In [1]: import numpy as np

In [2]: np.set_printoptions(precision=2, suppress=True, linewidth=120)

In [3]: rnd = lambda a: np.round(a, 2) + 0

In [4]: feats = np.loadtxt("a.csv", delimiter=",")

In [5]: feats
Out[5]: 
array([[ -8.71, -11.  ,  -8.74,   0.01,   4.58,   6.44,   4.22,   0.05,   2.15,  -4.42],
       [  1.67,   1.87,   1.68,  -0.04,  -0.88,  -1.18,  -0.91,   0.17,  -0.37,   0.74],
       [ -2.16,  -2.48,  -1.89,   0.01,   1.15,   1.37,   1.14,  -0.18,   0.64,  -1.09],
       [  4.69,   5.98,   4.72,  -0.12,  -2.43,  -3.49,  -2.35,   0.1 ,  -1.17,   2.55],
       [  0.19,   0.29,   0.18,   0.01,  -0.08,   0.07,  -0.3 ,  -0.19,  -0.04,   0.11],
       [  3.19,   4.07,   3.25,   0.05,  -1.65,  -2.37,  -1.59,   0.08,  -0.74,   1.58],
       [ -0.97,  -1.11,  -0.96,  -0.22,   0.47,   0.56,   0.63,   0.15,   0.27,  -0.48],
       [  2.11,   2.62,   1.81,  -0.14,  -1.03,  -1.54,  -1.12,   0.  ,  -0.53,   0.97],
       [ -4.01,  -5.2 ,  -3.93,  -0.12,   1.95,   3.14,   2.1 ,   0.17,   1.13,  -1.95],
       [ -2.04,  -2.34,  -1.97,   0.09,   1.15,   1.5 ,   1.2 ,   0.02,   0.51,  -0.82],
       [  2.45,   2.76,   2.23,  -0.01,  -1.09,  -1.63,  -1.13,  -0.23,  -0.54,   1.18],
       [ -0.39,  -0.49,  -0.45,  -0.16,   0.09,   0.15,   0.26,   0.12,   0.08,  -0.12],
       [  0.91,   1.28,   0.88,  -0.03,  -0.42,  -0.55,  -0.52,  -0.03,  -0.08,   0.46],
       [ -0.28,  -0.34,  -0.06,  -0.01,   0.2 ,   0.06,   0.17,   0.07,  -0.08,   0.1 ],
       [  4.82,   5.96,   4.56,  -0.09,  -2.37,  -3.82,  -2.37,   0.06,  -1.27,   2.58],
       [  5.17,   6.11,   5.14,  -0.03,  -2.57,  -3.85,  -2.58,   0.01,  -1.15,   2.41],
       [ -1.66,  -1.85,  -1.7 ,  -0.12,   0.94,   1.11,   0.89,  -0.02,   0.39,  -0.84],
       [ -0.71,  -0.88,  -0.69,   0.05,   0.43,   0.64,   0.34,  -0.03,  -0.1 ,  -0.29],
       [  0.34,   0.52,   0.26,   0.01,  -0.21,  -0.4 ,  -0.18,   0.25,  -0.13,   0.14],
       [ -3.59,  -4.58,  -3.71,   0.15,   1.87,   2.66,   1.86,  -0.03,   0.99,  -1.85],
       [  6.67,   8.42,   6.59,  -0.01,  -3.56,  -5.14,  -3.34,   0.16,  -1.59,   3.22],
       [ -6.43,  -7.82,  -6.33,   0.12,   3.15,   4.69,   3.08,  -0.04,   1.39,  -3.06],
       [  0.69,   0.63,   0.63,   0.2 ,  -0.16,  -0.38,  -0.28,   0.1 ,   0.05,   0.38],
       [  2.96,   3.6 ,   2.93,   0.07,  -1.59,  -2.08,  -1.57,  -0.19,  -0.63,   1.43],
       [ -4.86,  -5.65,  -4.63,   0.15,   2.36,   3.39,   2.33,  -0.01,   1.24,  -2.27],
       [ -1.93,  -2.42,  -1.91,  -0.09,   0.89,   1.55,   1.04,  -0.02,   0.48,  -1.05],
       [  2.8 ,   3.75,   2.91,  -0.16,  -1.4 ,  -2.26,  -1.42,   0.08,  -0.67,   1.32],
       [  6.22,   7.54,   5.97,  -0.05,  -2.91,  -4.61,  -2.9 ,  -0.03,  -1.41,   2.96],
       [ -8.05, -10.09,  -8.1 ,  -0.1 ,   4.08,   6.  ,   3.93,   0.07,   2.06,  -4.21],
       [  2.6 ,   3.29,   2.63,  -0.05,  -1.23,  -2.17,  -1.44,  -0.04,  -0.59,   1.22],
       [  1.29,   1.93,   1.39,  -0.03,  -0.87,  -1.  ,  -0.76,  -0.01,  -0.43,   0.6 ],
       [  0.87,   1.06,   1.07,   0.13,  -0.43,  -0.7 ,  -0.43,   0.2 ,   0.03,   0.46],
       [ -3.07,  -3.81,  -3.1 ,  -0.07,   1.44,   2.37,   1.55,   0.03,   0.93,  -1.47],
       [  1.63,   1.99,   1.64,   0.07,  -0.96,  -1.38,  -0.96,   0.09,  -0.37,   0.9 ],
       [ -4.64,  -5.66,  -4.63,   0.05,   2.11,   3.35,   2.33,   0.02,   1.18,  -2.35],
       [ -4.  ,  -4.76,  -3.94,   0.02,   1.95,   2.78,   1.99,   0.16,   0.88,  -1.87],
       [ -5.22,  -6.4 ,  -5.33,   0.05,   2.67,   3.63,   2.54,   0.08,   1.34,  -2.42],
       [ -4.09,  -5.3 ,  -4.23,  -0.06,   2.34,   3.18,   2.18,   0.07,   1.07,  -2.21],
       [ -1.91,  -2.42,  -1.97,   0.04,   0.9 ,   1.44,   0.94,  -0.07,   0.47,  -0.71],
       [ -3.7 ,  -4.55,  -3.71,  -0.02,   1.68,   2.79,   1.97,  -0.01,   0.92,  -1.66]])

In [6]: vec = np.array([0, 6, 5, 1, 9, 4, 4, -1, 6, 0])

In [7]: h = np.maximum(feats @ vec, 0)

In [8]: rnd(h)
Out[8]: 
array([ 0.  ,  0.91,  0.09,  7.01,  0.96,  5.51,  0.  ,  1.54,  0.  ,  0.39,  3.84,  0.  ,  3.54,  0.  ,  4.7 ,  6.57,
        0.  ,  0.  ,  0.  ,  0.  ,  7.8 ,  0.  ,  3.25,  3.82,  0.  ,  0.  ,  5.47, 10.38,  0.  ,  3.83,  1.06,  3.43,
        0.  ,  0.  ,  0.  ,  0.  ,  0.  ,  0.  ,  0.  ,  0.  ])

In [9]: np.flatnonzero(h > 1e-9)
Out[9]: array([ 1,  2,  3,  4,  5,  7,  9, 10, 12, 14, 15, 20, 22, 23, 26, 27, 29, 30, 31])

In [10]: rnd(feats.T @ h)
Out[10]: array([ 283.43,  351.04,  279.17,   -1.87, -141.07, -212.91, -140.4 ,    1.96,  -64.65,  139.2 ])
